% python3 -q
>>> import numpy as np
>>> import numpy.linalg as la
>>> np.set_printoptions(precision=3, suppress=True, linewidth=200)
>>> def tidy(a):
...     return np.round(a, 3) + 0
... 
>>> M = np.loadtxt("sample10.csv", delimiter=",")
>>> print(M)
[[ 0.  2. -3.]
 [ 0.  0. -2.]
 [ 0.  0.  0.]]
>>> left, sv, Vt = la.svd(M)
>>> vecs = Vt[:(sv > 1e-8).sum()]
>>> rng = np.random.default_rng(7)
>>> x = M[1] + -2 * M[2] + rng.integers(2) * np.eye(3)[1]
>>> print(x)
[ 0.  1. -2.]
>>> print(la.matrix_rank(np.vstack([M, x])))
2
>>> print(tidy(vecs.T @ vecs))
[[0. 0. 0.]
 [0. 1. 0.]
 [0. 0. 1.]]
>>> print(np.allclose(vecs.T @ vecs @ x, x))
True
>>> print(tidy(np.diag(vecs.T @ vecs)))
[0. 1. 1.]
>>> print(la.lstsq(M[:-1].T, M[-1])[2])
2
>>> print(tidy(M @ la.pinv(M) @ M))
[[ 0.  2. -3.]
 [ 0.  0. -2.]
 [ 0.  0.  0.]]
>>> print(np.unique(M.round(6), axis=0).shape)
(3, 3)
>>> data = np.loadtxt("mat.csv", delimiter=",")
>>> print(data)
[[-0.515  0.139 -0.647 -0.782  0.869  0.235  0.03  -0.778]
 [ 0.947 -0.99   0.998  0.999 -0.978 -0.804 -0.944  0.1  ]
 [ 0.93  -0.05   0.997  0.629  0.478  0.915  0.319  0.572]
 [ 1.    -0.438  0.959  0.983 -0.997  0.8   -0.901  1.   ]
 [ 0.995  0.879 -0.168  0.414 -0.988  0.789  0.226  1.   ]
 [ 1.    -0.757  0.996  0.995 -0.997  0.814 -0.933  0.999]
 [ 0.905 -0.962  0.8    0.98  -0.945 -0.793 -0.944  0.11 ]
 [ 0.991  0.929 -0.485 -0.901  0.38   0.979  0.336  0.984]
 [ 0.647  0.808 -0.01  -0.917  0.926  0.937  0.558  0.319]
 [ 0.862 -0.945  0.997  0.963  0.     0.129 -0.753 -0.635]
 [-0.972  0.03   0.782 -0.919  0.999  0.686  0.701 -0.997]
 [-0.997  0.551 -0.814 -0.933  0.973 -0.397  0.834 -0.984]
 [ 0.834 -0.09   0.675  0.68  -0.778  0.197 -0.188  0.831]
 [ 0.834 -0.937  0.226  0.945 -0.919 -0.814 -0.937  0.01 ]
 [-0.929 -0.999  0.994  0.999 -0.914 -0.997 -0.959 -0.996]
 [-0.923 -0.973  0.851  0.986 -0.887 -0.983 -0.701 -0.932]
 [ 0.11  -0.98   0.989  0.996 -0.941 -0.92  -0.824 -0.611]
 [ 0.874  0.994 -0.544 -0.996  0.98   0.997  0.941  0.94 ]
 [-0.774  0.766  0.883 -0.983  1.     0.977  0.89  -0.973]
 [-0.47  -0.98   0.956  0.965 -0.188 -0.872 -0.84  -0.966]
 [-0.38  -0.943  0.941  0.91   0.06  -0.711 -0.696 -0.932]
 [-0.197 -0.04   0.617 -0.675  0.961  0.691  0.159 -0.864]
 [ 0.998  0.999 -0.998 -0.991 -0.905  0.992  0.881  1.   ]
 [-0.11   0.797  0.501 -0.827  0.892  0.869  0.786  0.08 ]
 [ 0.983 -1.     1.     0.999  0.77   0.02  -0.991 -0.996]
 [-0.515 -1.     0.997  1.    -0.995 -1.    -0.998 -0.996]
 [-0.686 -0.963  0.07   0.711  0.397 -0.885 -0.885 -0.985]
 [-0.996  0.985 -0.999 -0.998  0.94   0.07   0.954 -0.565]
 [-0.996 -0.981 -0.462  0.957 -0.804 -0.998 -0.786 -0.993]]
>>> W2 = data[[27, 13]].astype(float)
>>> for _ in range(5):
...     labels = la.norm(data[:, None] - W2, axis=-1).argmin(axis=1)
...     W2 = np.array([data[labels == j].mean(axis=0) for j in range(2)])
... 
>>> print(labels)
[0 1 0 1 0 1 1 0 0 1 0 0 1 1 1 1 1 0 0 1 1 0 0 0 1 1 1 0 1]
>>> print(np.abs(W2[1] - W2[0]).argmax())
3
>>> E = np.load("case9.npy")
>>> print(E)
[[ 1.6   -0.6   -0.2  ]
 [-1.8   -0.4   -0.1  ]
 [ 0.4    0.8   -0.6  ]
 [-1.934 -0.422 -0.044]
 [ 0.    -0.5   -1.1  ]
 [-1.4   -0.9    0.9  ]
 [-0.4    0.9   -1.1  ]
 [-2.3    0.3    0.8  ]]
>>> hat = E @ la.solve(E.T @ E, E.T)
>>> print(tidy(la.eigvalsh(hat)))
[0. 0. 0. 0. 0. 1. 1. 1.]
>>> print(tidy(np.diag(hat)))
[0.311 0.291 0.215 0.314 0.557 0.36  0.487 0.464]
>>> print(tidy((np.eye(8) - hat) @ E))
[[0. 0. 0.]
 [0. 0. 0.]
 [0. 0. 0.]
 [0. 0. 0.]
 [0. 0. 0.]
 [0. 0. 0.]
 [0. 0. 0.]
 [0. 0. 0.]]
>>> x = np.array([-5, -1, 2])
>>> rhs = E @ x
>>> print(tidy(rhs))
[-7.8    9.2   -4.    10.004 -1.7    9.7   -1.1   12.8  ]
>>> print(tidy(la.solve(E.T @ E, E.T @ rhs)))
[-5. -1.  2.]
>>> rhs = rhs + 0.3 * rng.normal(size=8)
>>> print(tidy(rhs))
[-7.71   9.118 -4.267  9.868 -1.997  9.718 -0.698 12.652]
>>> coef, *_ = la.lstsq(E, rhs)
>>> print(tidy(coef))
[-4.964 -0.915  2.037]
>>> print(tidy(E.T @ (rhs - E @ coef)))
[0. 0. 0.]
>>> print([round(float(la.norm(la.solve(E.T @ E + lam * np.eye(3), E.T @ rhs))), 2) for lam in (0, 1, 10, 100)])
[5.44, 5.13, 3.45, 0.81]
>>> print(coef.round())
[-5. -1.  2.]
>>> out = E + rng.integers(-2, 3, (8, 1)) @ rng.integers(-2, 3, (1, 3))
>>> print(tidy(out))
[[ 0.6    1.4   -0.2  ]
 [ 0.2   -4.4   -0.1  ]
 [ 0.4    0.8   -0.6  ]
 [-3.934  3.578 -0.044]
 [ 1.    -2.5   -1.1  ]
 [-0.4   -2.9    0.9  ]
 [ 0.6   -1.1   -1.1  ]
 [-3.3    2.3    0.8  ]]
>>> print(tidy(la.svd(out - E, compute_uv=False)))
[8.062 0.    0.   ]
>>> print(tidy(out - E))
[[-1.  2.  0.]
 [ 2. -4.  0.]
 [ 0.  0.  0.]
 [-2.  4.  0.]
 [ 1. -2.  0.]
 [ 1. -2.  0.]
 [ 1. -2.  0.]
 [-1.  2.  0.]]
>>> out = np.c_[E[:, :2] @ np.array([[2, 3], [3, 2]]), np.array([8, 0, -8, -6, 6, 8, 7, 6])]
>>> print(tidy(out))
[[ 1.4    3.6    8.   ]
 [-4.8   -6.2    0.   ]
 [ 3.2    2.8   -8.   ]
 [-5.134 -6.646 -6.   ]
 [-1.5   -1.     6.   ]
 [-5.5   -6.     8.   ]
 [ 1.9    0.6    7.   ]
 [-3.7   -6.3    6.   ]]
>>> print(la.matrix_rank(np.c_[E, out]))
4
>>> print(tidy(la.norm(la.qr(E)[0].T @ out, axis=0) ** 2 / ((out ** 2).sum(axis=0) + 1e-12)))
[1.    1.    0.113]
>>> t3 = np.stack([out, 5 * out, out[::-1]])
>>> print(t3.shape)
(3, 8, 3)
>>> print(tidy(np.einsum("bij,cij->bc", t3, t3)))
[[  640.857  3204.286  -225.506]
 [ 3204.286 16021.432 -1127.53 ]
 [ -225.506 -1127.53    640.857]]
>>> A = np.loadtxt("dump.csv", delimiter=",")
>>> print(A)
[[ 5.  5.  5.  5.  5.  5.  5.  5.  5.]
 [ 5. 10. 10. 10. 10. 10. 10. 10. 10.]
 [ 5. 10. 15. 15. 15. 15. 15. 15. 15.]
 [ 5. 10. 15. 20. 20. 20. 20. 20. 20.]
 [ 5. 10. 15. 20. 25. 25. 25. 25. 25.]
 [ 5. 10. 15. 20. 25. 30. 30. 30. 30.]
 [ 5. 10. 15. 20. 25. 30. 35. 35. 35.]
 [ 5. 10. 15. 20. 25. 30. 35. 40. 40.]
 [ 5. 10. 15. 20. 25. 30. 35. 40. 45.]]
>>> Lm = la.cholesky(A)
>>> print(tidy(np.diag(Lm) ** 2))
[5. 5. 5. 5. 5. 5. 5. 5. 5.]
>>> print(tidy(Lm))
[[2.236 0.    0.    0.    0.    0.    0.    0.    0.   ]
 [2.236 2.236 0.    0.    0.    0.    0.    0.    0.   ]
 [2.236 2.236 2.236 0.    0.    0.    0.    0.    0.   ]
 [2.236 2.236 2.236 2.236 0.    0.    0.    0.    0.   ]
 [2.236 2.236 2.236 2.236 2.236 0.    0.    0.    0.   ]
 [2.236 2.236 2.236 2.236 2.236 2.236 0.    0.    0.   ]
 [2.236 2.236 2.236 2.236 2.236 2.236 2.236 0.    0.   ]
 [2.236 2.236 2.236 2.236 2.236 2.236 2.236 2.236 0.   ]
 [2.236 2.236 2.236 2.236 2.236 2.236 2.236 2.236 2.236]]
>>> x = np.array([-3, 0, 2, -1, -3, 2, 3, -1, -2])
>>> rhs = A @ x
>>> print(rhs)
[-15. -15. -15. -25. -30. -20. -20. -35. -45.]
>>> print(tidy(la.solve(A.T, A[8])))
[0. 0. 0. 0. 0. 0. 0. 0. 1.]
>>> print(tidy(la.solve(A, A[:, 5])))
[0. 0. 0. 0. 0. 1. 0. 0. 0.]
>>> print(tidy(la.solve(A, -1 * rhs)))
[ 3.  0. -2.  1.  3. -2. -3.  1.  2.]
>>> r0 = np.array([3, 7, 9, -8, -9, 1, -8, 9, 0])
>>> out = A + np.outer(r0, np.eye(9)[7])
>>> print(tidy(la.det(out) / la.det(A)), tidy(1 + la.solve(A, r0)[7]))
6.2 6.2
>>> print(la.matrix_rank(la.inv(out) - la.inv(A), tol=1e-8))
1
>>> print(out)
[[ 5.  5.  5.  5.  5.  5.  5.  8.  5.]
 [ 5. 10. 10. 10. 10. 10. 10. 17. 10.]
 [ 5. 10. 15. 15. 15. 15. 15. 24. 15.]
 [ 5. 10. 15. 20. 20. 20. 20. 12. 20.]
 [ 5. 10. 15. 20. 25. 25. 25. 16. 25.]
 [ 5. 10. 15. 20. 25. 30. 30. 31. 30.]
 [ 5. 10. 15. 20. 25. 30. 35. 27. 35.]
 [ 5. 10. 15. 20. 25. 30. 35. 49. 40.]
 [ 5. 10. 15. 20. 25. 30. 35. 40. 45.]]
>>> evals, vecs = la.eigh(A)
>>> print(tidy(la.eigvalsh(A @ A)))
[    1.651     1.953     2.612     4.029     7.426    17.46     60.011   430.246 33599.613]
>>> print(tidy(np.abs(vecs[:, -1])))
[0.076 0.149 0.218 0.282 0.338 0.384 0.42  0.445 0.457]
>>> print(np.abs(vecs[:, -1]).round(6).argmax())
8
>>> print(tidy(vecs @ np.diag(evals) @ vecs.T))
[[ 5.  5.  5.  5.  5.  5.  5.  5.  5.]
 [ 5. 10. 10. 10. 10. 10. 10. 10. 10.]
 [ 5. 10. 15. 15. 15. 15. 15. 15. 15.]
 [ 5. 10. 15. 20. 20. 20. 20. 20. 20.]
 [ 5. 10. 15. 20. 25. 25. 25. 25. 25.]
 [ 5. 10. 15. 20. 25. 30. 30. 30. 30.]
 [ 5. 10. 15. 20. 25. 30. 35. 35. 35.]
 [ 5. 10. 15. 20. 25. 30. 35. 40. 40.]
 [ 5. 10. 15. 20. 25. 30. 35. 40. 45.]]
>>> print(evals.sum(), np.trace(A))
225.0 225.0
>>> x = np.ones(9)
>>> for _ in range(7):
...     x = A @ x
...     x /= la.norm(x)
...     print(round(x @ A @ x, 3))
... 
183.066
183.299
183.302
183.302
183.302
183.302
183.302
>>> print(tidy(la.eigvalsh(A)[-1]))
183.302
>>> X = np.loadtxt("m.csv", delimiter=",")
>>> print(X)
[[0. 2. 4.]
 [2. 2. 0.]
 [4. 0. 4.]]
>>> print(la.norm(X, axis=1).argmax())
2
>>> print(tidy(la.norm(X) ** 2 / la.norm(X, 2) ** 2))
1.327
>>> print(tidy(la.norm(X, "nuc")))
12.116
>>> r0 = np.array([1, 0])
>>> print(np.correlate(X[1], X[2], "full"))
[8. 8. 8. 8. 0.]
>>> print(np.polyval(r0, X[1]))
[2. 2. 0.]
>>> print(np.cross(X[1, :3], X[2, :3]))
[ 8. -8. -8.]
>>> W2 = np.array([[-3, -3, 1, 3, 0, -1], [-2, 1, 0, 3, 2, -1]])
>>> W0 = rng.normal(size=(35, 2)) @ W2 + np.array([3, 1, 0, 6, 6, -3])
>>> print(tidy(W0))
[[ 1.697  1.783 -0.029  7.998  7.391 -3.666]
 [ 7.948  4.575 -1.344  0.595  5.085 -1.198]
 [11.283  5.414 -1.901 -3.572  3.421  0.191]
 [ 8.995  6.29  -1.842 -0.23   5.53  -0.923]
 [ 6.26   5.074 -1.267  3.011  6.543 -2.004]
 [ 2.904  0.343  0.157  5.909  5.626 -2.97 ]
 [11.628  8.012 -2.517 -3.166  4.923  0.055]
 [ 2.919  1.259 -0.049  6.194  6.227 -3.065]
 [ 8.546  5.113 -1.53  -0.024  5.044 -0.992]
 [ 7.553  3.127 -0.979  0.638  4.382 -1.213]
 [ 1.432 -2.99   1.061  6.76   4.385 -3.253]
 [ 1.329  1.982 -0.033  8.556  7.769 -3.852]
 [ 4.974  2.639 -0.584  3.914  5.777 -2.305]
 [ 2.541  0.732  0.11   6.523  6.128 -3.174]
 [ 6.523  4.751 -1.225  2.553  6.152 -1.851]
 [ 2.018 -4.624  1.359  5.435  2.906 -2.812]
 [ 0.183 -1.459  0.859  8.936  6.239 -3.979]
 [ 0.924  4.925 -0.641 10.077 10.001 -4.359]
 [ 3.112 -2.486  0.762  4.689  3.601 -2.563]
 [ 1.623  1.353  0.075  7.954  7.153 -3.651]
 [ 2.201  2.249 -0.189  7.482  7.366 -3.494]
 [ 1.865  1.867 -0.067  7.802  7.334 -3.601]
 [ 0.036 -3.991  1.439  8.289  4.649 -3.763]
 [ 3.317 -0.073  0.203  5.219  5.073 -2.74 ]
 [ 4.993 -0.569  0.127  2.82   3.626 -1.94 ]
 [ 5.13   2.542 -0.579  3.674  5.608 -2.225]
 [-1.987 -0.551  0.899 12.132  8.29  -5.044]
 [ 8.56   4.176 -1.324 -0.355  4.411 -0.882]
 [ 5.044 -2.933  0.647  1.963  2.015 -1.654]
 [ 4.584  2.292 -0.463  4.319  5.805 -2.44 ]
 [-2.15  -2.082  1.257 11.839  7.379 -4.946]
 [ 4.719  1.613 -0.327  3.913  5.263 -2.304]
 [ 0.704  3.274 -0.25   9.82   9.047 -4.273]
 [ 4.891  1.98  -0.428  3.805  5.393 -2.268]
 [ 2.184 -0.179  0.353  6.695  5.758 -3.232]]
>>> Xs = W0 - W0.mean(axis=0)
>>> vecs = la.svd(Xs)[2][:3]
>>> out = Xs - Xs @ vecs.T @ vecs
>>> print(tidy(np.cov(Xs @ vecs.T, rowvar=False)))
[[33.77   0.     0.   ]
 [ 0.     7.872  0.   ]
 [ 0.     0.     0.   ]]
>>> print(tidy((Xs @ vecs.T).std(axis=0)))
[5.728 2.765 0.   ]
>>> print(la.norm(out, axis=1).round(6).argmax())
0
>>> mat = np.loadtxt("x.csv", delimiter=",")
>>> print(tidy(mat))
[[0.5   0.    0.    0.5   0.    0.   ]
 [0.333 0.333 0.    0.333 0.    0.   ]
 [0.    0.    1.    0.    0.    0.   ]
 [0.    0.    0.    1.    0.    0.   ]
 [0.    0.    0.    0.    1.    0.   ]
 [0.25  0.    0.25  0.25  0.    0.25 ]]
>>> out = np.array([[0, -1], [-3, 0], [-1, 0], [2, 1], [2, -2], [2, -2]])
>>> print(tidy(out.T @ mat.T))
[[ 1.    -0.333 -1.     2.     2.     0.75 ]
 [ 0.     0.     0.     1.    -2.    -0.5  ]]
>>> print(tidy(np.einsum("ij,ij->i", mat, mat)))
[0.5   0.333 1.    1.    1.    0.25 ]
